In [1]: import numpy as np

In [2]: import numpy.linalg as la

In [3]: np.set_printoptions(precision=2, suppress=True, linewidth=160)

In [4]: tidy = lambda a: np.round(a, 2) + 0

In [5]: A = np.load("x.npy")

In [6]: A
Out[6]: 
array([[ 0.89,  1.98,  3.05],
       [ 1.05,  1.85,  2.9 ],
       [ 0.96,  2.08,  2.93],
       [ 1.11,  1.85,  2.93],
       [ 1.01,  2.02,  3.02],
       [ 0.91, -0.14,  0.98],
       [ 1.07,  0.09,  0.95],
       [ 1.01, -0.04,  1.06],
       [ 1.19,  0.09,  0.95],
       [ 0.91,  0.22,  1.14]])

In [7]: M2 = np.c_[A[:, :1] @ np.array([[-3]]), np.array([7, 8, 3, 0, 0, 1, 1, 2, 6, 8])]

In [8]: tidy(M2)
Out[8]: 
array([[-2.67,  7.  ],
       [-3.15,  8.  ],
       [-2.88,  3.  ],
       [-3.33,  0.  ],
       [-3.03,  0.  ],
       [-2.73,  1.  ],
       [-3.21,  1.  ],
       [-3.03,  2.  ],
       [-3.57,  6.  ],
       [-2.73,  8.  ]])

In [9]: tidy(la.norm(la.qr(A)[0].T @ M2, axis=0) ** 2 / ((M2 ** 2).sum(axis=0) + 1e-12))
Out[9]: array([1.  , 0.55])

In [10]: x = np.array([0, 0, 3])

In [11]: rhs = A @ x

In [12]: b, lr = np.zeros(3), 1 / la.norm(A, 2) ** 2

In [13]: for i in range(200):
    ...:     b -= lr * A.T @ (A @ b - rhs)
    ...:     if i % 50 == 0: print(i, round(la.norm(A @ b - rhs), 2))
    ...: 
0 0.63
50 0.47
100 0.44
150 0.42

In [14]: tidy(la.cond(A))
Out[14]: np.float64(30.79)

In [15]: hat = A @ la.solve(A.T @ A, A.T)

In [16]: tidy(np.trace(hat))
Out[16]: np.float64(3.0)

In [17]: np.allclose(hat @ hat, hat)
Out[17]: True

In [18]: tidy(hat @ A[:, 2])
Out[18]: array([3.05, 2.9 , 2.93, 2.93, 3.02, 0.98, 0.95, 1.06, 0.95, 1.14])

In [19]: K = np.load("arr.npy")

In [20]: K
Out[20]: 
array([[0, 2, 1],
       [1, 0, 2],
       [2, 1, 0]])

In [21]: M2 = K / la.norm(K, axis=1, keepdims=True)

In [22]: cov = M2 @ M2.T

In [23]: tidy(la.norm(M2, axis=1))
Out[23]: array([1., 1., 1.])

In [24]: tidy(cov[1])
Out[24]: array([0.4, 1. , 0.4])

In [25]: tidy(cov)
Out[25]: 
array([[1. , 0.4, 0.4],
       [0.4, 1. , 0.4],
       [0.4, 0.4, 1. ]])

In [26]: M2 = K / np.sqrt((K ** 2).mean(axis=1, keepdims=True))

In [27]: print(tidy(M2[0]))
[0.   1.55 0.77]

In [28]: la.matrix_rank(M2) == la.matrix_rank(K)
Out[28]: np.True_

In [29]: K - K.mean(axis=1, keepdims=True)
Out[29]: 
array([[-1.,  1.,  0.],
       [ 0., -1.,  1.],
       [ 1.,  0., -1.]])

In [30]: tidy(la.norm(M2, axis=1))
Out[30]: array([1.73, 1.73, 1.73])
